>>> import numpy as np
>>> from numpy import linalg as LA
>>> np.set_printoptions(suppress=True, linewidth=120)
>>> rnd = lambda a: np.round(a, 1) + 0
>>> m1 = np.load("case14.npy")
>>> print(m1)
[[-1.7  0.   3.   2.   2.   1.   3.  -1.   0. ]
 [ 2.   0.3  1.   0.  -1.  -2.   3.   0.   3. ]
 [ 2.  -1.   0.3  0.  -1.  -3.   1.   1.  -1. ]
 [-2.  -2.  -2.  -2.7 -2.   3.  -3.   3.  -1. ]
 [ 3.  -1.  -3.   2.  -1.7  3.   2.   2.   0. ]
 [-3.   1.  -1.   1.  -3.   2.3  1.  -2.   0. ]
 [ 1.  -2.   0.  -1.   3.   3.   1.3  3.   2. ]
 [ 3.  -3.   0.  -3.   0.   2.  -3.  -0.7  2. ]
 [-2.   0.   3.   2.   2.   1.   3.  -1.   0.3]]
>>> vec = np.array([-4, -1, 0, 2, -9, -2, -2, -9, 4])
>>> rhs = m1 @ vec
>>> beta, lr = np.zeros(9), 1 / LA.norm(m1, 2) ** 2
>>> for i in range(300):
...     beta -= lr * m1.T @ (m1 @ beta - rhs)
...     if i % 50 == 0: print(i, round(LA.norm(m1 @ beta - rhs), 1))
... 
0 48.8
50 0.7
100 0.7
150 0.7
200 0.7
250 0.7
>>> print(rnd(beta))
[-2.7  1.2  1.  -0.5 -9.3 -0.7 -0.8 -9.1  2.2]
>>> other = m1 / np.sqrt((m1 ** 2).mean(axis=1, keepdims=True))
>>> print(LA.matrix_rank(m1 - m1.mean(axis=1, keepdims=True)))
8
>>> print(rnd(LA.norm(other, axis=1)))
[3. 3. 3. 3. 3. 3. 3. 3. 3.]
>>> print(rnd(other[2]))
[ 1.4 -0.7  0.2  0.  -0.7 -2.1  0.7  0.7 -0.7]
>>> print(np.allclose(m1 @ m1.T, m1.T @ m1))
False
>>> print(rnd(np.abs(LA.eigvals(m1)).max()))
6.2
>>> print(np.allclose(m1, m1.T))
False
>>> print((m1 + m1.T) / 2)
[[-1.7  1.   2.5  0.   2.5 -1.   2.   1.  -1. ]
 [ 1.   0.3  0.  -1.  -1.  -0.5  0.5 -1.5  1.5]
 [ 2.5  0.   0.3 -1.  -2.  -2.   0.5  0.5  1. ]
 [ 0.  -1.  -1.  -2.7  0.   2.  -2.   0.   0.5]
 [ 2.5 -1.  -2.   0.  -1.7  0.   2.5  1.   1. ]
 [-1.  -0.5 -2.   2.   0.   2.3  2.   0.   0.5]
 [ 2.   0.5  0.5 -2.   2.5  2.   1.3  0.   2.5]
 [ 1.  -1.5  0.5  0.   1.   0.   0.  -0.7  0.5]
 [-1.   1.5  1.   0.5  1.   0.5  2.5  0.5  0.3]]
>>> print((m1 - m1.T) / 2)
[[ 0.  -1.   0.5  2.  -0.5  2.   1.  -2.   1. ]
 [ 1.   0.   1.   1.   0.  -1.5  2.5  1.5  1.5]
 [-0.5 -1.   0.   1.   1.  -1.   0.5  0.5 -2. ]
 [-2.  -1.  -1.   0.  -2.   1.  -1.   3.  -1.5]
 [ 0.5  0.  -1.   2.   0.   3.  -0.5  1.  -1. ]
 [-2.   1.5  1.  -1.  -3.   0.  -1.  -2.  -0.5]
 [-1.  -2.5 -0.5  1.   0.5  1.   0.   3.  -0.5]
 [ 2.  -1.5 -0.5 -3.  -1.   2.  -3.   0.   1.5]
 [-1.  -1.5  2.   1.5  1.   0.5  0.5 -1.5  0. ]]
>>> print(rnd(LA.det(m1)))
-14769.0
>>> assert m1 == m1.T
Traceback (most recent call last):
  File "<python-input-21>", line 1, in <module>
    assert m1 == m1.T
           ^^^^^^^^^^
ValueError: The truth value of an array with more than one element is ambiguous. Use a.any() or a.all()
>>> rng = np.random.default_rng(555)
>>> z = rng.permutation(9)
>>> other = m1[:, z] * rng.choice([-1, 1], 9)
>>> print(other)
[[-0.   1.   0.   2.   2.   1.  -3.   3.  -1.7]
 [-3.  -0.   0.3 -1.   0.  -2.  -3.   1.   2. ]
 [ 1.  -1.  -1.  -1.   0.  -3.  -1.   0.3  2. ]
 [ 1.  -3.  -2.  -2.  -2.7  3.   3.  -2.  -2. ]
 [-0.  -2.  -1.  -1.7  2.   3.  -2.  -3.   3. ]
 [-0.   2.   1.  -3.   1.   2.3 -1.  -1.  -3. ]
 [-2.  -3.  -2.   3.  -1.   3.  -1.3  0.   1. ]
 [-2.   0.7 -3.   0.  -3.   2.   3.   0.   3. ]
 [-0.3  1.   0.   2.   2.   1.  -3.   3.  -2. ]]
>>> U, _, VT = LA.svd(m1.T @ other)
>>> print(z)
[8 7 1 4 3 5 6 2 0]
>>> print(rnd(LA.lstsq(m1, other)[0]))
[[ 0.  0.  0.  0.  0.  0.  0.  0.  1.]
 [ 0.  0.  1.  0.  0.  0.  0.  0.  0.]
 [ 0.  0.  0.  0.  0.  0.  0.  1.  0.]
 [ 0.  0.  0.  0.  1.  0.  0.  0.  0.]
 [ 0.  0.  0.  1.  0.  0.  0.  0.  0.]
 [ 0.  0.  0.  0.  0.  1.  0.  0.  0.]
 [ 0.  0.  0.  0.  0.  0. -1.  0.  0.]
 [ 0. -1.  0.  0.  0.  0.  0.  0.  0.]
 [-1.  0.  0.  0.  0.  0.  0.  0.  0.]]
>>> print(rnd(U @ VT))
[[ 0.  0.  0.  0.  0.  0.  0.  0.  1.]
 [ 0.  0.  1.  0.  0.  0.  0.  0.  0.]
 [ 0.  0.  0.  0.  0.  0.  0.  1.  0.]
 [ 0.  0.  0.  0.  1.  0.  0.  0.  0.]
 [ 0.  0.  0.  1.  0.  0.  0.  0.  0.]
 [ 0.  0.  0.  0.  0.  1.  0.  0.  0.]
 [ 0.  0.  0.  0.  0.  0. -1.  0.  0.]
 [ 0. -1.  0.  0.  0.  0.  0.  0.  0.]
 [-1.  0.  0.  0.  0.  0.  0.  0.  0.]]
